In [1]: import numpy as np

In [2]: np.set_printoptions(suppress=True, linewidth=100)

In [3]: rnd = lambda a: np.round(a, 3) + 0

In [4]: mat = np.loadtxt("m.csv", delimiter=",")

In [5]: mat
Out[5]: 
array([[ 0.098, -1.374,  0.178, -1.879,  0.581,  0.698, -1.297,  0.079,  0.015,  1.006, -0.116],
       [ 0.606,  0.791, -0.453, -0.249,  0.642,  1.792,  0.262, -0.727, -0.814, -0.966, -1.387],
       [-1.156, -1.228, -0.155,  1.324,  0.883, -0.969, -0.809,  0.642,  0.006, -1.121, -0.581],
       [-1.436,  0.894,  0.137, -0.611,  0.472, -0.737, -0.983, -1.313, -1.427, -0.5  , -0.066],
       [ 0.768,  0.336,  0.533, -0.987,  1.75 ,  0.168,  1.323, -1.184,  0.833,  0.244, -0.213],
       [-1.195, -0.264, -0.548, -0.615, -0.968,  0.153,  0.004, -0.398, -0.531, -1.738,  1.551],
       [ 1.166,  0.213, -0.442,  2.246,  0.043, -0.797,  0.275, -0.585,  0.189,  0.856,  0.727],
       [-0.493, -0.339, -1.261, -1.545,  0.552, -1.044,  1.037,  0.075,  0.513,  1.072,  0.883],
       [-0.31 ,  0.575, -0.509,  1.123, -0.058,  0.025, -1.271, -0.179,  0.452,  2.074,  0.947],
       [ 0.373, -1.174,  0.89 , -0.934, -1.149, -0.769,  0.299, -0.342,  0.512, -1.738,  0.646],
       [ 0.202,  0.967, -0.917, -1.645, -1.229, -0.215, -0.209, -1.128,  1.205,  0.318, -0.226],
       [-0.084,  0.91 ,  0.82 ,  1.469,  0.609,  0.163, -1.265,  0.271,  0.53 ,  0.328, -1.696],
       [ 0.641, -1.03 ,  1.707, -0.18 ,  0.519, -0.225,  0.119, -0.298,  1.157,  0.51 ,  1.6  ],
       [ 0.644, -0.95 , -0.614,  0.651,  0.692,  1.229,  0.658,  0.947,  0.453,  0.301,  1.808],
       [-0.338,  0.987, -0.511,  1.12 , -0.688,  0.137,  1.381, -0.715, -1.574,  0.837,  0.552],
       [ 0.29 ,  0.299, -1.866, -0.837,  0.404,  0.12 ,  0.678, -1.016,  0.955, -1.429, -0.143],
       [-0.088, -1.146,  1.275, -1.477,  1.13 ,  0.165, -0.162, -0.703, -0.954,  1.044, -0.218],
       [-1.249, -0.054,  0.807,  0.03 ,  0.604, -1.713, -0.357,  1.12 ,  1.077,  0.527,  0.818],
       [ 0.349,  1.37 ,  0.153,  0.95 , -0.184, -1.096,  0.076,  0.291, -1.605,  0.445, -1.405],
       [-0.619,  1.349,  0.478, -0.755,  1.547, -0.088,  1.453, -0.595, -0.233, -0.967, -0.38 ],
       [-1.128, -1.433,  0.955, -0.631,  0.847,  1.103,  0.691, -0.603,  0.79 ,  0.26 , -0.948],
       [ 0.301,  1.298, -1.324, -0.694, -0.129, -0.402,  1.95 ,  0.003,  0.872, -0.13 , -0.483],
       [-1.221,  0.538, -0.235, -0.041, -1.214, -0.102, -0.205, -1.883, -0.559, -1.038,  0.837],
       [-1.328, -0.555, -0.925,  0.473, -0.798, -1.33 , -0.098, -0.746,  0.789,  1.381, -0.587],
       [ 0.743,  1.287, -1.121,  0.562,  0.049,  0.067,  0.361,  1.244, -0.044, -0.536, -1.801],
       [ 0.383, -0.269, -0.382, -0.471, -0.26 ,  0.977,  1.397,  1.497, -1.049, -0.907,  1.129],
       [-0.83 , -2.329, -0.312, -0.513,  0.459,  0.366, -0.57 , -0.882, -0.169, -0.922, -0.445],
       [ 0.826,  0.852, -0.93 ,  0.359, -0.864, -0.065,  1.789,  0.8  ,  0.768, -0.707,  0.957],
       [ 0.024,  1.075,  2.087, -0.25 , -1.221, -0.149,  0.133,  0.942,  0.728, -0.32 ,  0.613]])

In [6]: Xs = mat - mat.mean(axis=0)

In [7]: V = np.linalg.svd(Xs)[2][:9]

In [8]: B = Xs - Xs @ V.T @ V

In [9]: rnd(np.diag(V.T @ V))
Out[9]: array([0.523, 0.779, 0.959, 0.978, 0.734, 0.677, 0.709, 0.981, 0.893, 0.944, 0.824])

In [10]: rnd((Xs @ V.T).std(axis=0))
Out[10]: array([1.267, 1.172, 1.099, 1.002, 0.927, 0.839, 0.802, 0.697, 0.655])

In [11]: print(rnd(B.std(axis=0)))
[0.34  0.248 0.104 0.073 0.268 0.282 0.276 0.072 0.165 0.119 0.219]

In [12]: rnd(np.cov(Xs @ V.T, rowvar=False))
Out[12]: 
array([[1.661, 0.   , 0.   , 0.   , 0.   , 0.   , 0.   , 0.   , 0.   ],
       [0.   , 1.422, 0.   , 0.   , 0.   , 0.   , 0.   , 0.   , 0.   ],
       [0.   , 0.   , 1.252, 0.   , 0.   , 0.   , 0.   , 0.   , 0.   ],
       [0.   , 0.   , 0.   , 1.039, 0.   , 0.   , 0.   , 0.   , 0.   ],
       [0.   , 0.   , 0.   , 0.   , 0.889, 0.   , 0.   , 0.   , 0.   ],
       [0.   , 0.   , 0.   , 0.   , 0.   , 0.73 , 0.   , 0.   , 0.   ],
       [0.   , 0.   , 0.   , 0.   , 0.   , 0.   , 0.667, 0.   , 0.   ],
       [0.   , 0.   , 0.   , 0.   , 0.   , 0.   , 0.   , 0.503, 0.   ],
       [0.   , 0.   , 0.   , 0.   , 0.   , 0.   , 0.   , 0.   , 0.444]])
